In [1]: import numpy as np

In [2]: import numpy.linalg as la

In [3]: np.set_printoptions(suppress=True, linewidth=140)

In [4]: mat = np.loadtxt("test9.csv", delimiter=",")

In [5]: mat
Out[5]: 
array([[ 1., -2.,  4.],
       [ 1., -1.,  1.],
       [ 1.,  0.,  0.]])

In [6]: O = mat.astype(float).copy()

In [7]: for j in range(3):
   ...:     O[:, j] -= O[:, :j] @ (O[:, :j].T @ O[:, j])
   ...:     O[:, j] /= la.norm(O[:, j])
   ...: 

In [8]: np.round(O.T @ O, 3) + 0
Out[8]: 
array([[1., 0., 0.],
       [0., 1., 0.],
       [0., 0., 1.]])

In [9]: W0 = np.load("sample7.npy")

In [10]: W0.round(3)
Out[10]: 
array([[ 0.929, -0.071, -0.357,  0.071],
       [-0.071,  0.929, -0.357,  0.071],
       [-0.357, -0.357, -0.786,  0.357],
       [ 0.071,  0.071,  0.357,  0.929]])

In [11]: # keeps lengths

In [12]: u = np.array([6, -4, 5, -2])

In [13]: out = W0 + np.outer(u, np.eye(4)[3])

In [14]: out.round(3)
Out[14]: 
array([[ 0.929, -0.071, -0.357,  6.071],
       [-0.071,  0.929, -0.357, -3.929],
       [-0.357, -0.357, -0.786,  5.357],
       [ 0.071,  0.071,  0.357, -1.071]])

In [15]: la.matrix_rank(out - W0)
Out[15]: np.int64(1)

In [16]: out = la.inv(mat)

In [17]: mat @ out
Out[17]: 
array([[1., 0., 0.],
       [0., 1., 0.],
       [0., 0., 1.]])

In [18]: out = la.inv(W0)

In [19]: round(float(la.cond(W0)), 3)
Out[19]: 1.0

In [20]: np.allclose(out, W0.T)
Out[20]: True

In [21]: round(float(la.det(W0) * la.det(out)), 3)
Out[21]: 1.0

In [22]: (np.abs(out) > 1e-9).astype(int)
Out[22]: 
array([[1, 1, 1, 1],
       [1, 1, 1, 1],
       [1, 1, 1, 1],
       [1, 1, 1, 1]])

In [23]: np.all(la.eigvalsh(W0) > 0)
Out[23]: np.False_

In [24]: [round(float(la.det(W0[:i, :i])), 2) + 0 for i in range(1, 5)]
Out[24]: [0.93, 0.86, -0.93, -1.0]

In [25]: np.round(la.matrix_power(W0, 3), 3)
Out[25]: 
array([[ 0.929, -0.071, -0.357,  0.071],
       [-0.071,  0.929, -0.357,  0.071],
       [-0.357, -0.357, -0.786,  0.357],
       [ 0.071,  0.071,  0.357,  0.929]])

In [26]: np.round(np.abs(la.eigvals(W0)).max(), 3)
Out[26]: np.float64(1.0)

In [27]: la.determinant(W0)
---------------------------------------------------------------------------
AttributeError                            Traceback (most recent call last)
Cell In[27], line 1
----> 1 la.determinant(W0)

AttributeError: module 'numpy.linalg' has no attribute 'determinant'

In [28]: np.round((W0 + W0.T) / 2, 3)
Out[28]: 
array([[ 0.929, -0.071, -0.357,  0.071],
       [-0.071,  0.929, -0.357,  0.071],
       [-0.357, -0.357, -0.786,  0.357],
       [ 0.071,  0.071,  0.357,  0.929]])

In [29]: J = np.load("block18.npy")

In [30]: J
Out[30]: 
array([[-1.,  0.,  0.,  0.],
       [ 0., -1.,  0.,  0.],
       [ 0.,  0.,  0.,  1.],
       [ 0.,  0.,  1.,  0.]])

In [31]: # equal to its transpose

In [32]: np.round(la.eigvals(J), 3)
Out[32]: array([ 1., -1., -1., -1.])

In [33]: np.round(la.det(J[::-1]), 3)
Out[33]: np.float64(-1.0)

In [34]: round(la.det(2 * J), 3), round(float(la.det(J)), 3)
Out[34]: (np.float64(-16.0), -1.0)

In [35]: np.round(la.eigvals(J).sum().real, 3)
Out[35]: np.float64(-2.0)

In [36]: np.kron(np.eye(2, dtype=int), J)
Out[36]: 
array([[-1.,  0.,  0.,  0., -0.,  0.,  0.,  0.],
       [ 0., -1.,  0.,  0.,  0., -0.,  0.,  0.],
       [ 0.,  0.,  0.,  1.,  0.,  0.,  0.,  0.],
       [ 0.,  0.,  1.,  0.,  0.,  0.,  0.,  0.],
       [-0.,  0.,  0.,  0., -1.,  0.,  0.,  0.],
       [ 0., -0.,  0.,  0.,  0., -1.,  0.,  0.],
       [ 0.,  0.,  0.,  0.,  0.,  0.,  0.,  1.],
       [ 0.,  0.,  0.,  0.,  0.,  0.,  1.,  0.]])

In [37]: W = np.array([[0, -4], [0, 5], [-1, 5], [4, 0]])

In [38]: beta = np.array([-6, 0])

In [39]: H = np.maximum(J @ W + beta, 0)

In [40]: (H > 0).mean(axis=0)
Out[40]: array([0. , 0.5])

In [41]: (H > 0).astype(int)
Out[41]: 
array([[0, 1],
       [0, 0],
       [0, 0],
       [0, 1]])

In [42]: Z = np.array([[2, -3, -3], [4, 5, -4]])

In [43]: H @ Z
Out[43]: 
array([[ 16.,  20., -16.],
       [  0.,   0.,   0.],
       [  0.,   0.,   0.],
       [ 20.,  25., -20.]])

In [44]: (H @ Z).round(6).argmax(axis=1)
Out[44]: array([1, 0, 0, 1])

In [45]: W @ Z
Out[45]: 
array([[-16, -20,  16],
       [ 20,  25, -20],
       [ 18,  28, -17],
       [  8, -12, -12]])

In [46]: w, V = la.eigh(J)

In [47]: x0 = np.array([4, 1, 5, 4])

In [48]: x0 @ J @ x0
Out[48]: np.float64(23.0)

In [49]: np.round(V * np.abs(w) @ V.T, 3) + 0
Out[49]: 
array([[1., 0., 0., 0.],
       [0., 1., 0., 0.],
       [0., 0., 1., 0.],
       [0., 0., 0., 1.]])

In [50]: np.round(la.eigvalsh(J[1:, 1:]), 3)
Out[50]: array([-1., -1.,  1.])

In [51]: M = np.array([[-2, 1, 0, 2],
    ...:     [2, -2, 0, -2],
    ...:     [2, 2, -1, 1],
    ...:     [0, 0, -1, 1],
    ...:     [1, -2, -2, 2],
    ...:     [2, 2, -1, 1]])

In [52]: np.argsort(-la.norm(M, axis=0).round(6), kind="stable")[:3]
Out[52]: array([0, 1, 3])

In [53]: la.matrix_rank(M, rtol=0.1)
Out[53]: np.int64(3)

In [54]: x0 = np.array([1, 1, -1, -2])

In [55]: h1 = np.maximum(M @ x0, 0)

In [56]: np.maximum(M @ (3 * x0), 0)
Out[56]: array([ 0, 12,  9,  0,  0,  9])

In [57]: M.T @ h1
Out[57]: array([20,  4, -6, -2])

In [58]: M * (h1 > 1e-9)[:, None]
Out[58]: 
array([[ 0,  0,  0,  0],
       [ 2, -2,  0, -2],
       [ 2,  2, -1,  1],
       [ 0,  0,  0,  0],
       [ 0,  0,  0,  0],
       [ 2,  2, -1,  1]])

In [59]: np.maximum(M @ x0, 0) - np.maximum(-M @ x0, 0)
Out[59]: array([-5,  4,  3, -1, -3,  3])

In [60]: h1
Out[60]: array([0, 4, 3, 0, 0, 3])

In [61]: np.flatnonzero(h1 > 1e-9)
Out[61]: array([1, 2, 5])

In [62]: x0 = np.array([2, -3, -3, -3])

In [63]: target = M @ x0

In [64]: beta, lr = np.zeros(4), 1 / la.norm(M, 2) ** 2

In [65]: for i in range(40):
    ...:     beta -= lr * M.T @ (M @ beta - target)
    ...:     if i % 10 == 0: print(i, round(la.norm(M @ beta - target), 3))
    ...: 
0 3.485
10 0.85
20 0.808
30 0.769

In [66]: np.round(la.cond(M), 3)
Out[66]: np.float64(14.205)

In [67]: beta.round(3)
Out[67]: array([ 2.727, -3.372, -1.303, -1.954])

In [68]: out = np.c_[M[:, :3] @ np.array([[1, 3, 2], [3, 2, 1], [2, 0, 3]]), np.array([3, -5, 5, 0, 1, -1])]

In [69]: out
Out[69]: 
array([[ 1, -4, -3,  3],
       [-4,  2,  2, -5],
       [ 6, 10,  3,  5],
       [-2,  0, -3,  0],
       [-9, -1, -6,  1],
       [ 6, 10,  3, -1]])

In [70]: la.matrix_rank(out)
Out[70]: np.int64(4)

In [71]: np.round(la.norm(out - M @ la.lstsq(M, out)[0], axis=0), 3) + 0
Out[71]: array([0.   , 0.   , 0.   , 4.437])

In [72]: P = M @ la.solve(M.T @ M, M.T)

In [73]: np.allclose(P @ P, P)
Out[73]: True

In [74]: np.round(P @ M[:, 0], 3) + 0
Out[74]: array([-2.,  2.,  2.,  0.,  1.,  2.])

In [75]: F = np.load("dump.npy")

In [76]: F
Out[76]: 
array([[0, 0, 0, 0, 0],
       [0, 0, 0, 1, 0],
       [0, 0, 0, 0, 1],
       [0, 1, 0, 0, 0],
       [0, 0, 1, 0, 0]])

In [77]: # 3 blocks once reordered

In [78]: w, V = la.eigh(F)

In [79]: x0 = np.array([1, 2, 1, -5, 1])

In [80]: np.round(V * np.abs(w) @ V.T, 3) + 0
Out[80]: 
array([[0., 0., 0., 0., 0.],
       [0., 1., 0., 0., 0.],
       [0., 0., 1., 0., 0.],
       [0., 0., 0., 1., 0.],
       [0., 0., 0., 0., 1.]])

In [81]: x0 @ F @ x0
Out[81]: np.int64(-18)

In [82]: np.round(la.eigvalsh(F[1:, 1:]), 3)
Out[82]: array([-1., -1.,  1.,  1.])

In [83]: K = np.load("layer2.npy")

In [84]: K.round(3)
Out[84]: 
array([[ 0.022, -0.065, -0.065, -0.022,  0.109,  0.022],
       [-0.065,  0.196,  0.196,  0.065, -0.326, -0.065],
       [-0.065,  0.196,  0.196,  0.065, -0.326, -0.065],
       [-0.022,  0.065,  0.065,  0.022, -0.109, -0.022],
       [ 0.109, -0.326, -0.326, -0.109,  0.543,  0.109],
       [ 0.022, -0.065, -0.065, -0.022,  0.109,  0.022]])

In [85]: # rank 1

In [86]: r = la.matrix_rank(K)

In [87]: r
Out[87]: np.int64(1)

In [88]: ns = la.svd(K)[2][r:].T

In [89]: [int(la.matrix_rank(np.delete(K, i, axis=0))) for i in range(6)]
Out[89]: [1, 1, 1, 1, 1, 1]

In [90]: ns.shape
Out[90]: (6, 5)

In [91]: np.allclose(K @ ns, 0)
Out[91]: True

In [92]: np.argsort(-la.norm(K, axis=0).round(6), kind="stable")[:3]
Out[92]: array([4, 1, 2])

In [93]: la.cond(K) > 100
Out[93]: np.True_

In [94]: round(float(la.norm(K, 2) / la.norm(K)), 3)
Out[94]: 1.0

In [95]: w, V = la.eigh(K)

In [96]: x0 = np.array([0, 1, 0, 1, 1, 2])

In [97]: np.round(V * np.abs(w) @ V.T, 3)
Out[97]: 
array([[ 0.022, -0.065, -0.065, -0.022,  0.109,  0.022],
       [-0.065,  0.196,  0.196,  0.065, -0.326, -0.065],
       [-0.065,  0.196,  0.196,  0.065, -0.326, -0.065],
       [-0.022,  0.065,  0.065,  0.022, -0.109, -0.022],
       [ 0.109, -0.326, -0.326, -0.109,  0.543,  0.109],
       [ 0.022, -0.065, -0.065, -0.022,  0.109,  0.022]])

In [98]: np.round(V * np.maximum(w, 0) @ V.T, 3)
Out[98]: 
array([[ 0.022, -0.065, -0.065, -0.022,  0.109,  0.022],
       [-0.065,  0.196,  0.196,  0.065, -0.326, -0.065],
       [-0.065,  0.196,  0.196,  0.065, -0.326, -0.065],
       [-0.022,  0.065,  0.065,  0.022, -0.109, -0.022],
       [ 0.109, -0.326, -0.326, -0.109,  0.543,  0.109],
       [ 0.022, -0.065, -0.065, -0.022,  0.109,  0.022]])
